$ python3 -q
>>> import numpy as np
>>> import numpy.linalg as la
>>> np.set_printoptions(precision=2, suppress=True, linewidth=160, legacy="1.25")
>>> tidy = lambda a: np.round(a, 2) + 0
>>> M = np.load("block13.npy")
>>> M
array([[ 85, -57, -64, -35,  13],
       [-57,  45,  48,  39,  -9],
       [-64,  48,  52,  38, -10],
       [-35,  39,  38,  50,  -6],
       [ 13,  -9, -10,  -6,   2]])
>>> Uu, sigma, Vh = la.svd(M)
>>> V = Vh[:(sigma > 1e-8).sum()]
>>> rng = np.random.default_rng(956353)
>>> x0 = M[0] + 2 * M[2] + rng.integers(2) * np.eye(5)[4]
>>> x0
array([-43.,  39.,  40.,  41.,  -7.])
>>> tidy(V.T @ V)
array([[ 0.66, -0.23, -0.34,  0.21,  0.09],
       [-0.23,  0.23,  0.23,  0.26, -0.04],
       [-0.34,  0.23,  0.26,  0.14, -0.05],
       [ 0.21,  0.26,  0.14,  0.84,  0.02],
       [ 0.09, -0.04, -0.05,  0.02,  0.01]])
>>> tidy(la.norm(x0 - V.T @ V @ x0))
0.0
>>> tidy(np.diag(V.T @ V))
array([0.66, 0.23, 0.26, 0.84, 0.01])
>>> proj = np.triu(np.array([[1, 2, 0, 1, 1],
...     [2, 2, 1, -2, 2],
...     [2, 2, -1, -2, 2],
...     [-1, 1, -1, 1, -2],
...     [2, 2, -2, 1, 2]]), 1) + np.eye(5)
>>> Y = proj @ M @ la.inv(proj)
>>> tidy(np.poly(Y))
array([   1., -234., 5924.,    0.,    0.,    0.])
>>> la.matrix_rank(Y)
2
>>> Y
array([[ -51.,  165., -105.,  258.,  438.],
       [ -25.,   47.,  -43.,   -2.,   10.],
       [  32., -112.,   68., -194., -326.],
       [ -61.,  179., -121.,  239.,  413.],
       [  13.,  -35.,   25.,  -39.,  -69.]])
>>> blk = np.stack([M, 4 * M, M[::-1]])
>>> (blk @ M.T).shape
(3, 5, 5)
>>> np.einsum("bij,cij->bc", blk, blk)
array([[ 42908, 171632,  30792],
       [171632, 686528, 123168],
       [ 30792, 123168,  42908]])
>>> blk.shape
(3, 5, 5)
>>> tidy(la.det(blk))
array([0., 0., 0.])
>>> A = np.array([[-0.4, -0.2, -2.2],
...     [0.0, -0.2, 0.0],
...     [-1.2, 0.8, -1.9],
...     [0.4, 0.5, -0.4]])
>>> A[:, 1] *= 3
>>> tidy(A)
array([[-0.4, -0.6, -2.2],
       [ 0. , -0.6,  0. ],
       [-1.2,  2.4, -1.9],
       [ 0.4,  1.5, -0.4]])
>>> Uu, sigma, Vh = la.svd(A, full_matrices=False)
>>> tidy(Uu.T @ A @ Vh.T)
array([[3.69, 0.  , 0.  ],
       [0.  , 2.22, 0.  ],
       [0.  , 0.  , 0.76]])
>>> tidy(Uu.T @ Uu)
array([[1., 0., 0.],
       [0., 1., 0.],
       [0., 0., 1.]])
>>> proj = A @ la.solve(A.T @ A, A.T)
>>> la.matrix_rank(np.eye(4) - proj)
1
>>> tidy(la.eigvalsh(proj))
array([0., 1., 1., 1.])
>>> tidy((np.eye(4) - proj) @ A)
array([[0., 0., 0.],
       [0., 0., 0.],
       [0., 0., 0.],
       [0., 0., 0.]])
>>> tidy(proj @ A[:, 2])
array([-2.2,  0. , -1.9, -0.4])
>>> E = np.load("dump.npy")
>>> E
array([[ 1.39, -4.94, -0.33],
       [-0.66, -7.17,  0.31],
       [-0.44, -5.72, -0.2 ],
       [ 1.42, -3.61,  0.06],
       [ 1.18, -5.15,  0.51],
       [-0.81, -4.23, -0.94],
       [ 1.45, -4.04, -0.5 ],
       [ 0.28, -3.78,  0.17],
       [ 0.15, -4.78, -0.64],
       [-0.31, -3.59, -0.21],
       [-1.44, -4.63,  1.97],
       [ 0.96, -4.98,  0.69],
       [-0.22, -5.59, -1.15],
       [-0.46, -3.87,  0.88],
       [ 1.29, -5.94, -0.03],
       [ 0.58, -6.32, -0.49]])
>>> Uu, sigma, Vh = la.svd(E, full_matrices=False)
>>> tidy(Uu.T @ Uu)
array([[1., 0., 0.],
       [0., 1., 0.],
       [0., 0., 1.]])
>>> tidy(np.abs(Vh[0]))
array([0.05, 1.  , 0.  ])
>>> tidy(np.cumsum(sigma ** 2) / np.sum(sigma ** 2))
array([0.95, 0.98, 1.  ])
>>> tidy(sigma)
array([20.03,  3.77,  2.78])
>>> (sigma > 1e-8).sum()
3
